In [1]: import numpy as np

In [2]: np.set_printoptions(suppress=True, linewidth=160)

In [3]: mat = np.loadtxt("a.csv", delimiter=",")

In [4]: mat
Out[4]: 
array([[  0.,   0.,   0.,   0.],
       [  0.,   0.,   0.,   0.],
       [ 16.,   8., -11.,  12.],
       [  0.,   0.,   0.,   0.],
       [  7.,   4.,  -2.,   4.],
       [ -4.,  -3.,   5.,   3.],
       [  7.,   4.,  -2.,   4.],
       [  9.,   4.,  -9.,   8.],
       [  7.,   4.,  -2.,   4.],
       [ -4.,  -3.,   5.,   3.],
       [  7.,   0.,   0.,   5.],
       [ -4.,  -3.,   5.,   3.],
       [  0.,  -4.,   2.,   1.],
       [  0.,  -4.,   2.,   1.],
       [ -4.,  -3.,   5.,   3.],
       [  0.,  -4.,   2.,   1.],
       [  9.,   4.,  -9.,   8.],
       [  9.,   0.,  -7.,   9.],
       [  0.,   0.,   0.,   0.],
       [ 16.,   8., -11.,  12.],
       [ -4.,  -3.,   5.,   3.],
       [  5.,   1.,  -4.,  11.],
       [  5.,  -3.,  -2.,  12.]])

In [5]: # row 1 repeats row 0

In [6]: Xc = mat - mat.mean(axis=0)

In [7]: vecs = np.linalg.svd(Xc)[2][:2]

In [8]: out = Xc - Xc @ vecs.T @ vecs

In [9]: round(float(np.linalg.norm(out) / np.linalg.norm(Xc)), 2)
Out[9]: 0.2

In [10]: np.round(np.cov(Xc @ vecs.T, rowvar=False), 2) + 0
Out[10]: 
array([[84.03,  0.  ],
       [ 0.  ,  7.77]])

In [11]: np.round((Xc @ vecs.T).std(axis=0), 2)
Out[11]: array([8.97, 2.73])

In [12]: np.linalg.norm(out, axis=1).round(6).argmax()
Out[12]: np.int64(10)

In [13]: np.round(out.std(axis=0), 2)
Out[13]: array([0.94, 1.13, 1.15, 0.48])

In [14]: np.round(np.diag(vecs.T @ vecs), 2)
Out[14]: array([0.45, 0.35, 0.31, 0.88])

In [15]: x = np.array([-1, 2, -3, -2])

In [16]: rhs = mat @ x

In [17]: np.round(np.linalg.pinv(mat) @ mat, 2) + 0
Out[17]: 
array([[1., 0., 0., 0.],
       [0., 1., 0., 0.],
       [0., 0., 1., 0.],
       [0., 0., 0., 1.]])

In [18]: np.round(np.linalg.lstsq(mat, rhs)[0], 2)
Out[18]: array([-1.,  2., -3., -2.])

In [19]: rng = np.random.default_rng(455)

In [20]: rhs = rhs + 0.02 * rng.normal(size=23)

In [21]: rhs.round(2)
Out[21]: 
array([ -0.01,  -0.03,   8.98,  -0.03,  -1.  , -23.  ,  -1.  ,  10.  ,  -1.02, -23.02, -17.  , -23.03, -16.03, -16.  , -23.05, -16.  ,  10.02,  -6.01,  -0.02,
         9.  , -23.  , -13.01, -29.02])

In [22]: beta, *_ = np.linalg.lstsq(mat, rhs)

In [23]: beta.round(2)
Out[23]: array([-1.,  2., -3., -2.])

In [24]: beta.round()
Out[24]: array([-1.,  2., -3., -2.])

In [25]: C2 = np.cov(mat, rowvar=False)

In [26]: C2.round(2)
Out[26]: 
array([[ 37.42,  19.93, -29.78,  19.31],
       [ 19.93,  14.04, -16.39,   8.61],
       [-29.78, -16.39,  26.72, -15.99],
       [ 19.31,   8.61, -15.99,  17.51]])

In [27]: np.argwhere(np.triu(np.abs(np.corrcoef(mat.T)) > 0.8, 1))
Out[27]: 
array([[0, 1],
       [0, 2],
       [1, 2]])

In [28]: np.round(np.linalg.eigvalsh(C2)[::-1], 2)
Out[28]: array([84.03,  7.77,  2.21,  1.69])
